In [1]: import numpy as np

In [2]: np.set_printoptions(suppress=True, linewidth=120)

In [3]: feats = np.loadtxt("block12.csv", delimiter=",")

In [4]: feats
Out[4]: 
array([[ 1.1, -0.8, -1.6, -3.5, -0.1,  0.2],
       [-2.5, -1.7,  0.6,  7.6,  1.2, -2. ],
       [ 1.3, -0.1,  0. , -3.9,  0.9,  0.9],
       [-1.8,  0.5, -0.2,  5.5,  2.4, -0.5],
       [ 1.9,  2.1, -0.5, -5.7,  0. ,  0.2],
       [ 0.7,  0.2, -1.3, -2.1,  0.9,  1.3],
       [-1.3,  0. , -0.5,  4.1, -2.5,  0.9],
       [ 0.3,  1.6, -0.9, -0.8, -0.1,  0.5],
       [ 1.4,  1.2, -0.3, -4. , -1. , -1.7],
       [ 1.9,  0.1, -1.6, -5.9,  0.3,  0.8],
       [ 0.9, -0.3,  1.1, -2.6, -1.8,  0.6],
       [-1. , -0.5,  0.8,  3.1,  0.3, -0.4],
       [-1.3, -1.7, -0.5,  3.7,  0.5, -0.1],
       [ 0.6, -0.4,  2. , -1.8, -0.4, -0.5],
       [-1.1, -0.5, -0.2,  3.2, -0.3,  0.8],
       [ 0.6,  0.3, -0.9, -1.3, -1.7,  0. ],
       [ 0.6, -0.5, -0.4, -1.9, -1.2,  1.2],
       [ 1.6,  0. , -1.5, -5. , -0.4,  0.1],
       [ 0.6, -1. ,  0.2, -2. , -1. ,  0.9],
       [-0.6,  1.3,  0.9,  1.8,  0.2,  0.2],
       [-1.8,  0.4, -2.2,  5.7,  0.4,  1.2],
       [ 2.3,  1.2,  0. , -7.4,  1.3,  1.8],
       [-0.5, -0.5,  0.3,  1. ,  1.2,  0.8]])

In [5]: cov = np.cov(feats, rowvar=False)

In [6]: np.round(np.corrcoef(feats.T), 1) + 0
Out[6]: 
array([[ 1. ,  0.4, -0.1, -1. , -0.2,  0.3],
       [ 0.4,  1. , -0.2, -0.4,  0. ,  0.2],
       [-0.1, -0.2,  1. ,  0.1,  0. , -0.3],
       [-1. , -0.4,  0.1,  1. ,  0.2, -0.3],
       [-0.2,  0. ,  0. ,  0.2,  1. , -0.1],
       [ 0.3,  0.2, -0.3, -0.3, -0.1,  1. ]])

In [7]: np.round(np.linalg.eigvalsh(cov)[::-1], 1) + 0
Out[7]: array([19.6,  1.3,  1.1,  0.7,  0.6,  0. ])

In [8]: np.median(feats, axis=0)
Out[8]: array([ 0.6,  0. , -0.3, -1.8,  0. ,  0.5])

In [9]: np.round(np.polyfit(feats[:, 3], feats[:, 0], 1), 1) + 0
Out[9]: array([-0.3,  0. ])

In [10]: cov.round(1) + 0
Out[10]: 
array([[ 1.9,  0.6, -0.2, -5.7, -0.3,  0.4],
       [ 0.6,  0.9, -0.2, -1.6,  0. ,  0.1],
       [-0.2, -0.2,  1. ,  0.6,  0. , -0.3],
       [-5.7, -1.6,  0.6, 17.4,  0.9, -1.2],
       [-0.3,  0. ,  0. ,  0.9,  1.3, -0.1],
       [ 0.4,  0.1, -0.3, -1.2, -0.1,  0.8]])

In [11]: np.argsort(-feats.std(axis=0).round(6), kind="stable")
Out[11]: array([3, 0, 4, 2, 1, 5])

In [12]: Xs = feats - feats.mean(axis=0)

In [13]: Uu, sigma, VT = np.linalg.svd(Xs, full_matrices=False)

In [14]: np.round(VT[0] * np.sign(VT[0, np.abs(VT[0]).argmax()]), 1) + 0
Out[14]: array([-0.3, -0.1,  0. ,  0.9,  0. , -0.1])

In [15]: np.abs(VT[0]).argmax()
Out[15]: np.int64(3)

In [16]: np.linalg.matrix_rank(Xs)
Out[16]: np.int64(6)

In [17]: np.round((sigma ** 2).sum() ** 2 / (sigma ** 4).sum(), 1)
Out[17]: np.float64(1.4)

In [18]: proj = feats @ np.linalg.solve(feats.T @ feats, feats.T)

In [19]: np.allclose(proj @ proj, proj)
Out[19]: True

In [20]: np.round(np.linalg.eigvalsh(proj), 1) + 0
Out[20]: array([0., 0., 0., 0., 0., 0., 0., 0., 0., 0., 0., 0., 0., 0., 0., 0., 0., 1., 1., 1., 1., 1., 1.])

In [21]: M2 = np.c_[feats[:, :2] @ np.array([[-1, -2], [-2, 3]]), np.array([3, 1, 8, 0, -8, -9, -9, -9, 0, -9, 2, 1, 7, -6, -8, 7, -6, -3, 4, 5, -7, 3, 5])]

In [22]: M2.round(1)
Out[22]: 
array([[ 0.5, -4.6,  3. ],
       [ 5.9, -0.1,  1. ],
       [-1.1, -2.9,  8. ],
       [ 0.8,  5.1,  0. ],
       [-6.1,  2.5, -8. ],
       [-1.1, -0.8, -9. ],
       [ 1.3,  2.6, -9. ],
       [-3.5,  4.2, -9. ],
       [-3.8,  0.8,  0. ],
       [-2.1, -3.5, -9. ],
       [-0.3, -2.7,  2. ],
       [ 2. ,  0.5,  1. ],
       [ 4.7, -2.5,  7. ],
       [ 0.2, -2.4, -6. ],
       [ 2.1,  0.7, -8. ],
       [-1.2, -0.3,  7. ],
       [ 0.4, -2.7, -6. ],
       [-1.6, -3.2, -3. ],
       [ 1.4, -4.2,  4. ],
       [-2. ,  5.1,  5. ],
       [ 1. ,  4.8, -7. ],
       [-4.7, -1. ,  3. ],
       [ 1.5, -0.5,  5. ]])

In [23]: np.linalg.matrix_rank(np.c_[feats, M2])
Out[23]: np.int64(7)

In [24]: E = np.array([[3.0, -2.0, 0.0, 0.0, 0.0, 0.0, 0.0],
    ...:     [-2.0, 5.0, -2.0, 0.0, 0.0, 0.0, 0.0],
    ...:     [0.0, -2.0, -1.0, -2.0, 0.0, 0.0, 0.0],
    ...:     [0.0, 0.0, -2.0, 2.0, -2.0, 0.0, 0.0],
    ...:     [0.0, 0.0, 0.0, -2.0, 0.0, -2.0, 0.0],
    ...:     [0.0, 0.0, 0.0, 0.0, -2.0, 1.0, -2.0],
    ...:     [0.0, 0.0, 0.0, 0.0, 0.0, -2.0, 0.0]])

In [25]: # symmetric

In [26]: x0 = np.array([2, 0, 2, 0, 0, 0, 1])

In [27]: np.einsum("ij,j->i", E, x0)
Out[27]: array([ 6., -8., -2., -4.,  0., -2.,  0.])

In [28]: E * x0
Out[28]: 
array([[ 6., -0.,  0.,  0.,  0.,  0.,  0.],
       [-4.,  0., -4.,  0.,  0.,  0.,  0.],
       [ 0., -0., -2., -0.,  0.,  0.,  0.],
       [ 0.,  0., -4.,  0., -0.,  0.,  0.],
       [ 0.,  0.,  0., -0.,  0., -0.,  0.],
       [ 0.,  0.,  0.,  0., -0.,  0., -2.],
       [ 0.,  0.,  0.,  0.,  0., -0.,  0.]])

In [29]: np.sign((E @ x0).round(6))
Out[29]: array([ 1., -1., -1., -1.,  0., -1.,  0.])

In [30]: E @ np.eye(7)[2]
Out[30]: array([ 0., -2., -1., -2.,  0.,  0.,  0.])

In [31]: vals, V = np.linalg.eigh(E)

In [32]: x0 = np.array([2, 1, 1, 2, 0, 1, 0])

In [33]: np.round(np.linalg.eigvalsh(E[1:, 1:]), 1)
Out[33]: array([-3.1, -2.1, -0.4,  2.6,  4.1,  5.7])

In [34]: np.abs(E).sum(axis=1).max(), round(np.abs(vals).max(), 1)
Out[34]: (np.float64(9.0), np.float64(6.7))

In [35]: np.round(x0 @ E @ x0 / (x0 @ x0), 1), round(vals[0], 1), round(float(vals[-1]), 1)
Out[35]: (np.float64(0.5), np.float64(-3.1), 6.7)

In [36]: (np.sign(V[:, -1].round(6)) == np.sign(V[0, -1].round(6))).astype(int)
Out[36]: array([1, 0, 1, 0, 1, 0, 1])

In [37]: np.round(V * np.maximum(vals, 0) @ V.T, 1) + 0
Out[37]: 
array([[ 3. , -1.9,  0.2,  0.1,  0. ,  0. ,  0. ],
       [-1.9,  5.2, -1.5,  0.3,  0.1,  0. ,  0. ],
       [ 0.2, -1.5,  0.8, -1.1,  0.4,  0. , -0.1],
       [ 0.1,  0.3, -1.1,  2.6, -1.4,  0.3,  0.1],
       [ 0. ,  0.1,  0.4, -1.4,  1.2, -1.1,  0.5],
       [ 0. ,  0. ,  0. ,  0.3, -1.1,  1.9, -1.2],
       [ 0. ,  0. , -0.1,  0.1,  0.5, -1.2,  0.8]])
